>>> import numpy as np
>>> np.set_printoptions(precision=1, suppress=True, linewidth=160, floatmode="fixed")
>>> def rnd(a):
...     return np.round(a, 1) + 0
... 
>>> K = np.load("test16.npy")
>>> K
array([[-5, -2,  0,  4,  9,  0,  6],
       [ 6,  3,  0, -6,  8,  0,  9],
       [ 0,  0,  8,  0,  0, -9,  0],
       [-4,  3,  0,  6, -2,  0,  7],
       [ 1,  7,  0,  2, -3,  0,  4],
       [ 0,  0,  0,  0,  0,  7,  0],
       [-1,  7,  0, -5,  6,  0,  8]])
>>> # splits into 2 blocks
>>> rng = np.random.default_rng(779)
>>> lab = rng.permutation(7)
>>> lab
array([1, 5, 6, 4, 0, 2, 3])
>>> B = K[lab][:, lab]
>>> np.allclose(B, K)
False
>>> r0 = np.array([-1, 3, 0, -1, 2, 4, -2])
>>> B = K + np.outer(r0, np.eye(7)[0])
>>> np.linalg.matrix_rank(np.linalg.inv(B) - np.linalg.inv(K), tol=1e-8)
np.int64(1)
>>> th = np.radians(135)
>>> R = np.eye(7)
>>> R[5, 5] = R[2, 2] = np.cos(th)
>>> R[5, 2], R[2, 5] = -np.sin(th), np.sin(th)
>>> rnd(R)
array([[ 1.0,  0.0,  0.0,  0.0,  0.0,  0.0,  0.0],
       [ 0.0,  1.0,  0.0,  0.0,  0.0,  0.0,  0.0],
       [ 0.0,  0.0, -0.7,  0.0,  0.0,  0.7,  0.0],
       [ 0.0,  0.0,  0.0,  1.0,  0.0,  0.0,  0.0],
       [ 0.0,  0.0,  0.0,  0.0,  1.0,  0.0,  0.0],
       [ 0.0,  0.0, -0.7,  0.0,  0.0, -0.7,  0.0],
       [ 0.0,  0.0,  0.0,  0.0,  0.0,  0.0,  1.0]])
>>> B = K @ R.T
>>> rnd(np.linalg.det(R)), rnd(np.trace(R))
(np.float64(1.0), np.float64(3.6))
>>> rnd(np.abs(B - K).max(axis=0))
array([ 0.0,  0.0, 20.0,  0.0,  0.0, 11.9,  0.0])
>>> rnd(np.linalg.svd(K, compute_uv=False)), rnd(np.linalg.svd(B, compute_uv=False))
(array([20.5, 13.3, 13.2, 11.5,  4.7,  4.2,  2.0]), array([20.5, 13.3, 13.2, 11.5,  4.7,  4.2,  2.0]))
>>> np.allclose(np.linalg.norm(K, axis=1), np.linalg.norm(B, axis=1))
True
>>> np.flatnonzero(np.linalg.matrix_power((R != 0) + (R.T != 0) + np.eye(7), 7)[2])
array([2, 5])
>>> rnd(np.sort(np.linalg.eigvals(R).real))
array([-0.7, -0.7,  1.0,  1.0,  1.0,  1.0,  1.0])
>>> (np.linalg.matrix_power((R != 0) + (R.T != 0) + np.eye(7), 7) > 0).astype(int)
array([[1, 0, 0, 0, 0, 0, 0],
       [0, 1, 0, 0, 0, 0, 0],
       [0, 0, 1, 0, 0, 1, 0],
       [0, 0, 0, 1, 0, 0, 0],
       [0, 0, 0, 0, 1, 0, 0],
       [0, 0, 1, 0, 0, 1, 0],
       [0, 0, 0, 0, 0, 0, 1]])
>>> Q, R = np.linalg.qr(K)
>>> rnd(abs(R[0, 0])), rnd(np.linalg.norm(K[:, 0]))
(np.float64(8.9), np.float64(8.9))
>>> rnd(Q)
array([[-0.6,  0.1,  0.0,  0.1,  0.8,  0.0, -0.3],
       [ 0.7, -0.2,  0.0,  0.0,  0.6,  0.0,  0.3],
       [ 0.0,  0.0,  1.0,  0.0,  0.0,  0.0,  0.0],
       [-0.5, -0.4,  0.0, -0.4,  0.1,  0.0,  0.7],
       [ 0.1, -0.6,  0.0, -0.5,  0.0,  0.0, -0.5],
       [ 0.0,  0.0,  0.0,  0.0,  0.0,  1.0,  0.0],
       [-0.1, -0.7,  0.0,  0.7, -0.1,  0.0,  0.0]])
>>> rnd(R)
array([[  8.9,   1.8,   0.0,  -8.2,   0.2,   0.0,  -0.9],
       [  0.0, -10.8,   0.0,   1.3,  -1.9,   0.0, -11.3],
       [  0.0,   0.0,   8.0,   0.0,   0.0,  -9.0,   0.0],
       [  0.0,   0.0,   0.0,  -6.9,   8.0,   0.0,   1.8],
       [  0.0,   0.0,   0.0,   0.0,  11.2,   0.0,  10.0],
       [  0.0,   0.0,   0.0,   0.0,   0.0,   7.0,   0.0],
       [  0.0,   0.0,   0.0,   0.0,   0.0,   0.0,   3.9]])
>>> rnd(Q @ R)
array([[-5.0, -2.0,  0.0,  4.0,  9.0,  0.0,  6.0],
       [ 6.0,  3.0,  0.0, -6.0,  8.0,  0.0,  9.0],
       [ 0.0,  0.0,  8.0,  0.0,  0.0, -9.0,  0.0],
       [-4.0,  3.0,  0.0,  6.0, -2.0,  0.0,  7.0],
       [ 1.0,  7.0,  0.0,  2.0, -3.0,  0.0,  4.0],
       [ 0.0,  0.0,  0.0,  0.0,  0.0,  7.0,  0.0],
       [-1.0,  7.0,  0.0, -5.0,  6.0,  0.0,  8.0]])
>>> F = np.array([[1, -3, 9, -27],
...     [1, -2, 4, -8],
...     [1, -1, 1, -1],
...     [1, 0, 0, 0],
...     [1, 1, 1, 1],
...     [1, 2, 4, 8],
...     [1, 3, 9, 27],
...     [1, 4, 16, 64],
...     [1, 5, 25, 125],
...     [1, 6, 36, 216]])
>>> # column 3 dominates
>>> U, s, Vh = np.linalg.svd(F, full_matrices=False)
>>> rnd(s)
array([264.9,  16.6,   4.7,   1.8])
>>> np.abs(U[:, 0]).round(6).argmax()
np.int64(9)
>>> rnd(Vh @ Vh.T)
array([[1.0, 0.0, 0.0, 0.0],
       [0.0, 1.0, 0.0, 0.0],
       [0.0, 0.0, 1.0, 0.0],
       [0.0, 0.0, 0.0, 1.0]])
>>> U, s, Vh = np.linalg.svd(F)
>>> np.argmax(s[:-1] / (s[1:] + 1e-6)) + 1
np.int64(1)
>>> B = U[:, :1] @ np.diag(s[:1]) @ Vh[:1]
>>> np.linalg.matrix_rank(B)
np.int64(1)
>>> np.linalg.matrix_rank(F, rtol=0.05)
np.int64(2)
>>> proj = F @ np.linalg.solve(F.T @ F, F.T)
>>> np.trace(proj)
np.float64(4.0)
>>> rnd(np.diag(proj))
array([0.8, 0.3, 0.3, 0.3, 0.2, 0.2, 0.3, 0.3, 0.3, 0.8])
>>> rnd(np.linalg.eigvalsh(proj))
array([0.0, 0.0, 0.0, 0.0, 0.0, 0.0, 1.0, 1.0, 1.0, 1.0])
>>> rnd(proj)
array([[ 0.8,  0.3,  0.0, -0.1, -0.1, -0.1,  0.0,  0.1,  0.1, -0.1],
       [ 0.3,  0.3,  0.2,  0.2,  0.1,  0.0, -0.1, -0.1,  0.0,  0.1],
       [ 0.0,  0.2,  0.3,  0.3,  0.2,  0.1,  0.0, -0.1, -0.1,  0.1],
       [-0.1,  0.2,  0.3,  0.3,  0.2,  0.1,  0.0,  0.0, -0.1,  0.0],
       [-0.1,  0.1,  0.2,  0.2,  0.2,  0.2,  0.1,  0.1,  0.0, -0.1],
       [-0.1,  0.0,  0.1,  0.1,  0.2,  0.2,  0.2,  0.2,  0.1, -0.1],
       [ 0.0, -0.1,  0.0,  0.0,  0.1,  0.2,  0.3,  0.3,  0.2, -0.1],
       [ 0.1, -0.1, -0.1,  0.0,  0.1,  0.2,  0.3,  0.3,  0.2,  0.0],
       [ 0.1,  0.0, -0.1, -0.1,  0.0,  0.1,  0.2,  0.2,  0.3,  0.3],
       [-0.1,  0.1,  0.1,  0.0, -0.1, -0.1, -0.1,  0.0,  0.3,  0.8]])
>>> E = np.loadtxt("data.csv", delimiter=",")
>>> rnd(E)
array([[ 0.0,  2.8,  0.1,  1.2, -0.1,  1.8,  0.8,  1.6, -2.2,  0.2, -0.4,  1.6, -0.8, -0.5,  0.7],
       [ 0.8, -0.5,  0.0, -3.3, -1.2,  1.8,  0.2, -0.3, -1.1, -0.3,  0.9,  0.2, -1.6, -0.4, -1.9],
       [-1.7, -0.6, -1.2,  0.6, -0.2,  0.3,  1.8, -1.4, -1.6, -1.3,  0.3,  0.8,  2.6,  0.1, -1.7],
       [-1.1,  1.4, -1.6, -0.4,  1.3,  1.5,  1.5,  0.9,  2.5,  1.5,  1.0, -1.2,  0.2,  0.3, -1.0],
       [-0.9,  0.0,  0.7,  1.5, -1.0,  1.4, -1.9, -0.9,  2.2, -0.5,  0.5,  2.6, -0.6,  0.4, -1.3],
       [-0.8, -2.1,  1.6,  0.9,  0.6, -0.1,  0.5,  2.2, -0.1,  0.9, -0.7,  0.0, -0.2, -2.5, -1.8],
       [-2.0, -0.9, -1.9,  0.0, -0.8,  0.2, -1.0,  2.2,  0.0, -2.6,  0.0, -0.9, -1.1,  0.2,  0.9],
       [ 0.0,  0.7, -1.1, -1.1,  2.4,  0.4, -3.1,  0.3, -0.7,  0.1, -1.7,  0.1,  1.4, -0.2, -1.1],
       [-2.0, -0.3, -1.1,  0.3, -1.9, -0.6, -0.8, -0.6, -1.2,  3.2, -1.1, -0.4, -0.9,  0.8, -0.3],
       [ 0.6,  1.5,  1.5,  0.8, -1.3, -0.8, -0.4,  1.3, -0.3, -0.8, -0.1, -1.9,  0.6,  2.1, -2.5],
       [ 0.2,  0.5,  0.5, -0.6, -2.5,  1.8, -0.1, -0.1,  1.1, -0.1, -1.8, -1.1,  2.2, -1.7,  1.1],
       [-2.3,  1.1,  2.1,  0.0,  1.0,  0.5, -0.9, -1.7, -0.8, -0.4,  1.5, -2.0, -0.5, -1.2,  0.5],
       [ 2.2, -1.2, -1.5,  2.5,  0.0,  1.8, -0.9, -0.8, -0.8,  0.3,  1.0, -1.8, -0.3, -0.5, -0.4],
       [ 0.5,  2.0, -1.7,  0.3, -0.8, -2.4, -0.1, -0.8,  0.6, -0.7, -0.1, -0.1, -1.0, -2.7, -1.3],
       [-0.2, -0.1,  0.2,  0.5,  1.0,  0.8,  1.4, -1.6,  0.5, -1.1, -3.4, -0.7, -2.0,  0.7, -0.5]])
>>> r0, r1 = E[7], E[9]
>>> rnd(r0 @ r0)
np.float64(25.0)
>>> pr = (r0 @ r1) / (r0 @ r0) * r0
>>> rnd(np.linalg.norm(r0 + r1) ** 2 + np.linalg.norm(r0 - r1) ** 2)
np.float64(100.0)
>>> vec = np.array([-5, 1, 6, -4, 8, -1, 1, -4, 3, -1, -5, 6, -6, -5, 1])
>>> target = E @ vec
>>> beta, lr = np.zeros(15), 1 / np.linalg.norm(E, 2) ** 2
>>> for i in range(250):
...     beta -= lr * E.T @ (E @ beta - target)
...     if i % 50 == 0: print(i, round(np.linalg.norm(E @ beta - target), 1))
... 
0 0.0
50 0.0
100 0.0
150 0.0
200 0.0
>>> rnd(np.linalg.cond(E))
np.float64(1.0)
>>> rnd(beta)
array([-5.0,  1.0,  6.0, -4.0,  8.0, -1.0,  1.0, -4.0,  3.0, -1.0, -5.0,  6.0, -6.0, -5.0,  1.0])
>>> A = np.loadtxt("a.csv", delimiter=",")
>>> rnd(A)
array([[-1.0, -0.5,  0.5,  0.3,  0.1,  0.1, -0.7,  0.4,  0.8, -0.7,  1.8,  0.2, -0.5],
       [-0.5,  0.9,  0.4,  0.3,  0.9, -0.2,  0.4, -1.0, -0.1,  0.0, -0.7,  0.5, -0.9],
       [ 0.5,  0.4,  0.9, -0.7,  0.4, -0.6, -0.1, -0.4, -0.6,  0.0, -0.3, -1.0,  0.0],
       [ 0.3,  0.3, -0.7, -0.9, -1.1, -0.7, -0.6,  0.3,  0.7,  0.0, -0.8, -0.4,  0.3],
       [ 0.1,  0.9,  0.4, -1.1,  0.0, -0.2, -0.5, -0.1,  0.2,  0.3,  0.1,  0.3,  0.6],
       [ 0.1, -0.2, -0.6, -0.7, -0.2,  0.9, -0.7,  0.0,  0.6, -0.5, -0.4, -0.3,  0.3],
       [-0.7,  0.4, -0.1, -0.6, -0.5, -0.7,  1.0, -0.4, -0.2,  0.3,  0.5,  0.3, -0.1],
       [ 0.4, -1.0, -0.4,  0.3, -0.1,  0.0, -0.4, -0.2, -0.8,  0.2, -0.2,  1.0,  0.8],
       [ 0.8, -0.1, -0.6,  0.7,  0.2,  0.6, -0.2, -0.8, -1.0,  0.1,  0.0,  0.0, -0.5],
       [-0.7,  0.0,  0.0,  0.0,  0.3, -0.5,  0.3,  0.2,  0.1,  1.2, -0.2, -0.5, -0.2],
       [ 1.8, -0.7, -0.3, -0.8,  0.1, -0.4,  0.5, -0.2,  0.0, -0.2,  0.9,  0.1, -0.9],
       [ 0.2,  0.5, -1.0, -0.4,  0.3, -0.3,  0.3,  1.0,  0.0, -0.5,  0.1, -0.6, -1.5],
       [-0.5, -0.9,  0.0,  0.3,  0.6,  0.3, -0.1,  0.8, -0.5, -0.2, -0.9, -1.5, -0.1]])
>>> rnd(np.linalg.det(A))
np.float64(0.0)
>>> rnd(np.abs(np.linalg.eigvals(A)).max())
np.float64(3.0)
>>> blk = np.stack([K, -1 * K, K[::-1]])
>>> blk.shape
(3, 7, 7)
>>> rnd(np.linalg.norm(blk, axis=(1, 2)))
array([30.8, 30.8, 30.8])
>>> blk.sum(axis=0)
array([[-1,  7,  0, -5,  6,  0,  8],
       [ 0,  0,  0,  0,  0,  7,  0],
       [ 1,  7,  0,  2, -3,  0,  4],
       [-4,  3,  0,  6, -2,  0,  7],
       [ 0,  0,  8,  0,  0, -9,  0],
       [ 6,  3,  0, -6,  8,  0,  9],
       [-5, -2,  0,  4,  9,  0,  6]])
>>> np.linalg.lstsq(A[:-1].T, A[-1])[2]
np.int32(12)
>>> np.allclose(A[:-1].T @ np.linalg.lstsq(A[:-1].T, A[-1])[0], A[-1])
True
>>> np.unique(A.round(6), axis=0).shape
(13, 13)
>>> ev, V = np.linalg.eigh(A)
>>> vec = np.array([-1, 2, -4, 0, 4, 3, 1, 1, 5, -4, 5, 5, -1])
>>> rnd(np.abs(A).sum(axis=1).max()), rnd(np.abs(ev).max())
(np.float64(7.6), np.float64(3.0))
>>> rnd(vec @ A @ vec / (vec @ vec)), rnd(ev[0]), rnd(ev[-1])
(np.float64(1.0), np.float64(-3.0), np.float64(3.0))
>>> rnd(np.linalg.eigvalsh(A[1:, 1:]))
array([-3.0, -3.0, -1.6, -1.0,  0.0,  0.6,  1.0,  1.0,  1.6,  2.0,  2.4,  3.0])
